In [1]: import numpy as np

In [2]: np.set_printoptions(precision=4, suppress=True, linewidth=100)

In [3]: rd = lambda a: np.round(a, 4) + 0

In [4]: mat = np.loadtxt("m.csv", delimiter=",")

In [5]: mat
Out[5]: 
array([[-13.,  14.,  -8., -10.],
       [  8., -19.,   8.,  10.],
       [  8., -28.,   3.,  24.],
       [  8., -28.,   8.,  19.]])

In [6]: C2 = mat.T @ mat

In [7]: rd(np.linalg.eigvalsh(C2)[::-1])
Out[7]: array([3686.3801,  112.4691,   24.7512,    0.3996])

In [8]: rng = np.random.default_rng(1745)

In [9]: z = rng.permutation(4)

In [10]: z
Out[10]: array([0, 2, 3, 1])

In [11]: other = mat[z][:, z]

In [12]: rd(np.sort(np.abs(np.linalg.eigvals(other))))
Out[12]: array([5., 5., 9., 9.])

In [13]: print(rd(np.linalg.det(other)), rd(np.linalg.det(mat[z])))
-2025.0 -2025.0

In [14]: other
Out[14]: 
array([[-13.,  -8., -10.,  14.],
       [  8.,   3.,  24., -28.],
       [  8.,   8.,  19., -28.],
       [  8.,   8.,  10., -19.]])

In [15]: m1 = np.loadtxt("x.csv", delimiter=",")

In [16]: m1
Out[16]: 
array([[-0.7   ,  0.4   ,  1.4   ,  0.5   ,  0.2   ,  1.3266],
       [-0.7   , -1.1   ,  2.5   ,  0.5   ,  0.9   ,  1.6259],
       [-0.3   ,  0.5   ,  0.4   , -1.9   , -2.4   ,  0.7974],
       [-0.3   ,  0.1   , -0.9   ,  0.1   ,  0.3   ,  0.5856],
       [-0.8   , -1.6   , -0.2   , -1.1   ,  1.    ,  1.3332],
       [ 0.1   , -1.2   ,  0.5   ,  0.    ,  0.7   , -0.0752],
       [ 1.6   , -0.6   , -0.6   , -0.5   , -0.4   , -3.6565],
       [ 1.8   , -1.8   ,  1.2   ,  2.5   , -0.3   , -3.8781],
       [-0.3   ,  0.4   , -0.9   ,  0.6   , -1.3   ,  0.7771],
       [-0.8   , -0.7   , -1.    ,  0.2   , -0.2   ,  2.0422],
       [ 0.3   ,  2.9   , -2.3   ,  0.5   , -0.6   , -0.1363],
       [-1.7   ,  0.9   , -0.8   ,  1.3   ,  0.3   ,  3.7109],
       [ 1.1   , -0.6   , -0.4   , -0.6   , -0.7   , -2.25  ],
       [-1.6   , -0.8   ,  0.9   , -0.5   ,  2.4   ,  3.3248],
       [-0.5   , -0.4   ,  0.5   ,  1.    , -0.6   ,  1.0043],
       [-0.4   , -0.5   ,  0.2   ,  0.8   ,  0.7   ,  0.4513],
       [-0.3   ,  0.7   , -1.7   ,  0.9   ,  0.5   ,  0.0378]])

In [17]: other = np.array([[-1, 3, 0], [-4, -2, -4], [1, -1, -4], [4, 4, -1]])

In [18]: other.T @ mat.T
Out[18]: 
array([[-91., 116., 203., 188.],
       [-99.,  94., 173., 148.],
       [-14.,  34.,  76.,  61.]])

In [19]: print(np.vstack([mat, other.T]).shape)
(7, 4)

In [20]: np.einsum("ij,ij->i", mat, mat)
Out[20]: array([ 529.,  589., 1433., 1273.])
